% python3 -q
>>> import numpy as np
>>> import numpy.linalg as la
>>> np.set_printoptions(precision=2, suppress=True, linewidth=160)
>>> def rd(a):
...     return np.round(a, 2) + 0
... 
>>> m1 = np.array([[0.0, 0.0, 0.0, 0.0, 0.0, -8.0],
...     [0.0, 0.0, 0.0, 0.0, 0.0, 9.0],
...     [0.0, 0.0, 0.0, 0.0, 0.0, -6.0],
...     [0.0, 0.0, 0.0, 0.0, 0.0, 6.0],
...     [0.0, 0.0, 0.0, 0.0, 0.0, 7.0],
...     [-8.0, 9.0, -6.0, 6.0, 7.0, 0.0]])
>>> ev, V = la.eigh(m1)
>>> vec = np.array([5, 5, -5, -5, 0, 4])
>>> print(rd(la.eigvalsh(m1[1:, 1:])))
[-14.21   0.     0.     0.    14.21]
>>> vec @ m1 @ vec
np.float64(40.0)
>>> ev, V = la.eigh(m1)
>>> rd(ev.sum()), np.trace(m1)
(np.float64(0.0), np.float64(0.0))
>>> rd(V @ np.diag(ev) @ V.T)
array([[ 0.,  0.,  0.,  0.,  0., -8.],
       [ 0.,  0.,  0.,  0.,  0.,  9.],
       [ 0.,  0.,  0.,  0.,  0., -6.],
       [ 0.,  0.,  0.,  0.,  0.,  6.],
       [ 0.,  0.,  0.,  0.,  0.,  7.],
       [-8.,  9., -6.,  6.,  7.,  0.]])
>>> rd(ev)
array([-16.31,   0.  ,   0.  ,   0.  ,   0.  ,  16.31])
>>> Uu, s, Vt = la.svd(m1)
>>> rd(s)
array([16.31, 16.31,  0.  ,  0.  ,  0.  ,  0.  ])
>>> Y = Uu[:, :2] @ np.diag(s[:2]) @ Vt[:2]
>>> la.matrix_rank(Y)
np.int64(2)
>>> rd(Y)
array([[ 0.,  0.,  0.,  0.,  0., -8.],
       [ 0.,  0.,  0.,  0.,  0.,  9.],
       [ 0.,  0.,  0.,  0.,  0., -6.],
       [ 0.,  0.,  0.,  0.,  0.,  6.],
       [ 0.,  0.,  0.,  0.,  0.,  7.],
       [-8.,  9., -6.,  6.,  7.,  0.]])
>>> data = np.load("x.npy")
>>> rd(data)
array([[ 1.14, -0.52,  0.86, -0.55,  1.12],
       [-0.52,  0.09,  0.95, -0.19,  1.42],
       [ 0.86,  0.95,  0.24, -0.48, -1.53],
       [-0.55, -0.19, -0.48,  0.38,  0.38],
       [ 1.12,  1.42, -1.53,  0.38,  0.14]])
>>> vec = np.array([0, -3, 1, -3, 0])
>>> a = np.maximum(data @ vec, 0)
>>> np.flatnonzero(a > 1e-9)
array([0, 1])
>>> rd(np.tanh(data @ vec))
array([ 1.  ,  0.84, -0.82, -0.79, -1.  ])
>>> [round(float(la.det(data[:i, :i])), 2) + 0 for i in range(1, 6)]
[1.14, -0.17, -1.99, -0.06, 0.0]
>>> T = np.stack([data, 3 * data, data[::-1]])
>>> rd(la.norm(T, axis=(1, 2)))
array([ 4.24, 12.73,  4.24])
>>> rd(np.einsum("bij,cij->bc", T, T))
array([[ 18.  ,  54.  ,   3.16],
       [ 54.  , 162.  ,   9.49],
       [  3.16,   9.49,  18.  ]])
>>> T.shape
(3, 5, 5)
>>> la.lstsq(m1[:-1].T, m1[-1])[2]
np.int32(1)
>>> np.allclose(m1[:-1].T @ la.lstsq(m1[:-1].T, m1[-1])[0], m1[-1])
False
>>> rd(m1 @ la.pinv(m1) @ m1)
array([[ 0.,  0.,  0.,  0.,  0., -8.],
       [ 0.,  0.,  0.,  0.,  0.,  9.],
       [ 0.,  0.,  0.,  0.,  0., -6.],
       [ 0.,  0.,  0.,  0.,  0.,  6.],
       [ 0.,  0.,  0.,  0.,  0.,  7.],
       [-8.,  9., -6.,  6.,  7.,  0.]])
>>> print(np.unique(m1.round(6), axis=0).shape)
(6, 6)
>>> rd(np.trace(la.pinv(m1) @ m1))
np.float64(2.0)
>>> rd(np.kron(np.eye(2, dtype=int), data))
array([[ 1.14, -0.52,  0.86, -0.55,  1.12,  0.  ,  0.  ,  0.  ,  0.  ,  0.  ],
       [-0.52,  0.09,  0.95, -0.19,  1.42,  0.  ,  0.  ,  0.  ,  0.  ,  0.  ],
       [ 0.86,  0.95,  0.24, -0.48, -1.53,  0.  ,  0.  ,  0.  ,  0.  ,  0.  ],
       [-0.55, -0.19, -0.48,  0.38,  0.38,  0.  ,  0.  ,  0.  ,  0.  ,  0.  ],
       [ 1.12,  1.42, -1.53,  0.38,  0.14,  0.  ,  0.  ,  0.  ,  0.  ,  0.  ],
       [ 0.  ,  0.  ,  0.  ,  0.  ,  0.  ,  1.14, -0.52,  0.86, -0.55,  1.12],
       [ 0.  ,  0.  ,  0.  ,  0.  ,  0.  , -0.52,  0.09,  0.95, -0.19,  1.42],
       [ 0.  ,  0.  ,  0.  ,  0.  ,  0.  ,  0.86,  0.95,  0.24, -0.48, -1.53],
       [ 0.  ,  0.  ,  0.  ,  0.  ,  0.  , -0.55, -0.19, -0.48,  0.38,  0.38],
       [ 0.  ,  0.  ,  0.  ,  0.  ,  0.  ,  1.12,  1.42, -1.53,  0.38,  0.14]])
>>> rd(np.poly(data))
array([  1.,  -2.,  -7.,  20., -12.,   0.])
>>> rd(la.det(data[::-1]))
np.float64(0.0)
>>> rd(la.eigvals(data).sum().real)
np.float64(2.0)
>>> rd(la.det(data.T))
np.float64(0.0)
